% ipython --no-banner

In [1]: import numpy as np

In [2]: import numpy.linalg as la

In [3]: np.set_printoptions(suppress=True, linewidth=200)

In [4]: arr = np.load("a.npy")

In [5]: arr
Out[5]: 
array([[0, 0, 0, 0, 0, 0, 0, 0, 0, 0, 0],
       [0, 9, 3, 9, 6, 0, 3, 3, 6, 0, 6],
       [0, 3, 1, 3, 2, 0, 1, 1, 2, 0, 2],
       [0, 9, 3, 9, 6, 0, 3, 3, 6, 0, 6],
       [0, 6, 2, 6, 4, 0, 2, 2, 4, 0, 4],
       [0, 0, 0, 0, 0, 0, 0, 0, 0, 0, 0],
       [0, 3, 1, 3, 2, 0, 1, 1, 2, 0, 2],
       [0, 3, 1, 3, 2, 0, 1, 1, 2, 0, 2],
       [0, 6, 2, 6, 4, 0, 2, 2, 4, 0, 4],
       [0, 0, 0, 0, 0, 0, 0, 0, 0, 0, 0],
       [0, 6, 2, 6, 4, 0, 2, 2, 4, 0, 4]])

In [6]: rk = la.matrix_rank(arr)

In [7]: rk
Out[7]: np.int64(1)

In [8]: ns = la.svd(arr)[2][rk:].T

In [9]: np.allclose(arr @ ns, 0)
Out[9]: True

In [10]: np.round(ns @ ns.T, 2) + 0
Out[10]: 
array([[ 1.  ,  0.  ,  0.  ,  0.  ,  0.  ,  0.  ,  0.  ,  0.  ,  0.  ,  0.  ,  0.  ],
       [ 0.  ,  0.73, -0.09, -0.27, -0.18,  0.  , -0.09, -0.09, -0.18,  0.  , -0.18],
       [ 0.  , -0.09,  0.97, -0.09, -0.06,  0.  , -0.03, -0.03, -0.06,  0.  , -0.06],
       [ 0.  , -0.27, -0.09,  0.73, -0.18,  0.  , -0.09, -0.09, -0.18,  0.  , -0.18],
       [ 0.  , -0.18, -0.06, -0.18,  0.88,  0.  , -0.06, -0.06, -0.12,  0.  , -0.12],
       [ 0.  ,  0.  ,  0.  ,  0.  ,  0.  ,  1.  ,  0.  ,  0.  ,  0.  ,  0.  ,  0.  ],
       [ 0.  , -0.09, -0.03, -0.09, -0.06,  0.  ,  0.97, -0.03, -0.06,  0.  , -0.06],
       [ 0.  , -0.09, -0.03, -0.09, -0.06,  0.  , -0.03,  0.97, -0.06,  0.  , -0.06],
       [ 0.  , -0.18, -0.06, -0.18, -0.12,  0.  , -0.06, -0.06,  0.88,  0.  , -0.12],
       [ 0.  ,  0.  ,  0.  ,  0.  ,  0.  ,  0.  ,  0.  ,  0.  ,  0.  ,  1.  ,  0.  ],
       [ 0.  , -0.18, -0.06, -0.18, -0.12,  0.  , -0.06, -0.06, -0.12,  0.  ,  0.88]])

In [11]: ns.shape
Out[11]: (11, 10)

In [12]: evals, vecs = la.eigh(arr)

In [13]: x = np.array([-1, 2, 0, -1, 1, 1, 0, 2, -2, -2, -2])

In [14]: np.abs(arr).sum(axis=1).max(), round(float(np.abs(evals).max()), 2)
Out[14]: (np.int64(45), 33.0)

In [15]: (np.sign(vecs[:, -1].round(6)) == np.sign(vecs[0, -1].round(6))).astype(int)
Out[15]: array([1, 0, 0, 0, 0, 1, 0, 0, 0, 1, 0])

In [16]: np.round(vecs * np.maximum(evals, 0) @ vecs.T, 2) + 0
Out[16]: 
array([[0., 0., 0., 0., 0., 0., 0., 0., 0., 0., 0.],
       [0., 9., 3., 9., 6., 0., 3., 3., 6., 0., 6.],
       [0., 3., 1., 3., 2., 0., 1., 1., 2., 0., 2.],
       [0., 9., 3., 9., 6., 0., 3., 3., 6., 0., 6.],
       [0., 6., 2., 6., 4., 0., 2., 2., 4., 0., 4.],
       [0., 0., 0., 0., 0., 0., 0., 0., 0., 0., 0.],
       [0., 3., 1., 3., 2., 0., 1., 1., 2., 0., 2.],
       [0., 3., 1., 3., 2., 0., 1., 1., 2., 0., 2.],
       [0., 6., 2., 6., 4., 0., 2., 2., 4., 0., 4.],
       [0., 0., 0., 0., 0., 0., 0., 0., 0., 0., 0.],
       [0., 6., 2., 6., 4., 0., 2., 2., 4., 0., 4.]])

In [17]: np.round(x @ arr @ x / (x @ x), 2), round(evals[0], 2), round(evals[-1], 2)
Out[17]: (np.float64(0.04), np.float64(-0.0), np.float64(33.0))

In [18]: rng = np.random.default_rng(240)

In [19]: z = rng.permutation(11)

In [20]: z
Out[20]: array([10,  8,  9,  3,  0,  2,  1,  4,  6,  7,  5])

In [21]: out = arr[z][:, z]

In [22]: np.round(np.sort(np.abs(la.eigvals(out))), 2) + 0
Out[22]: array([ 0.,  0.,  0.,  0.,  0.,  0.,  0.,  0.,  0.,  0., 33.])

In [23]: out
Out[23]: 
array([[4, 4, 0, 6, 0, 2, 6, 4, 2, 2, 0],
       [4, 4, 0, 6, 0, 2, 6, 4, 2, 2, 0],
       [0, 0, 0, 0, 0, 0, 0, 0, 0, 0, 0],
       [6, 6, 0, 9, 0, 3, 9, 6, 3, 3, 0],
       [0, 0, 0, 0, 0, 0, 0, 0, 0, 0, 0],
       [2, 2, 0, 3, 0, 1, 3, 2, 1, 1, 0],
       [6, 6, 0, 9, 0, 3, 9, 6, 3, 3, 0],
       [4, 4, 0, 6, 0, 2, 6, 4, 2, 2, 0],
       [2, 2, 0, 3, 0, 1, 3, 2, 1, 1, 0],
       [2, 2, 0, 3, 0, 1, 3, 2, 1, 1, 0],
       [0, 0, 0, 0, 0, 0, 0, 0, 0, 0, 0]])

In [24]: np.trace(out)
Out[24]: np.int64(33)

In [25]: np.diag(out)
Out[25]: array([4, 4, 0, 9, 0, 1, 9, 4, 1, 1, 0])

In [26]: np.allclose(out, arr)
Out[26]: False

In [27]: q, _ = la.qr(np.array([[1.0, 1.3, -0.5, -1.1, -1.0, 2.0, 1.0, -0.6, -1.1],
    ...:     [2.4, -1.0, -0.2, -1.1, -0.3, -0.1, 0.8, -0.1, -0.5],
    ...:     [-0.5, -0.5, -0.2, -0.2, -1.3, 1.6, 1.0, 1.1, -0.1],
    ...:     [1.7, 0.1, 1.0, 1.2, -2.2, 0.6, 1.8, -0.5, 0.7],
    ...:     [-0.5, -0.1, 1.0, 1.7, -2.4, 0.8, 0.0, 2.4, 0.5],
    ...:     [-1.6, 1.4, 1.4, 0.0, 0.3, 0.0, -0.7, 1.1, 0.5],
    ...:     [-2.8, -0.5, -0.9, -0.1, -1.6, 0.0, -1.3, -0.9, -0.7],
    ...:     [0.8, -0.1, -1.5, -0.3, 1.3, 0.2, -0.1, 0.7, -0.4],
    ...:     [-0.7, -0.2, -1.0, -2.4, -0.8, -0.1, -0.3, -0.1, -0.5]]))

In [28]: A = q[:, :6]

In [29]: A.round(2)
Out[29]: 
array([[-0.21,  0.6 , -0.43,  0.03, -0.48, -0.17],
       [-0.52, -0.37,  0.07,  0.45, -0.07, -0.04],
       [ 0.11, -0.24,  0.02,  0.09, -0.28, -0.85],
       [-0.37,  0.09,  0.33, -0.17, -0.48,  0.33],
       [ 0.11, -0.06,  0.4 , -0.28, -0.45, -0.05],
       [ 0.34,  0.57,  0.3 ,  0.32,  0.14, -0.08],
       [ 0.6 , -0.3 , -0.21, -0.14, -0.37,  0.23],
       [-0.17, -0.02, -0.55, -0.42,  0.13, -0.04],
       [ 0.15, -0.11, -0.33,  0.62, -0.28,  0.29]])

In [30]: la.cond(arr) > 100
Out[30]: np.True_
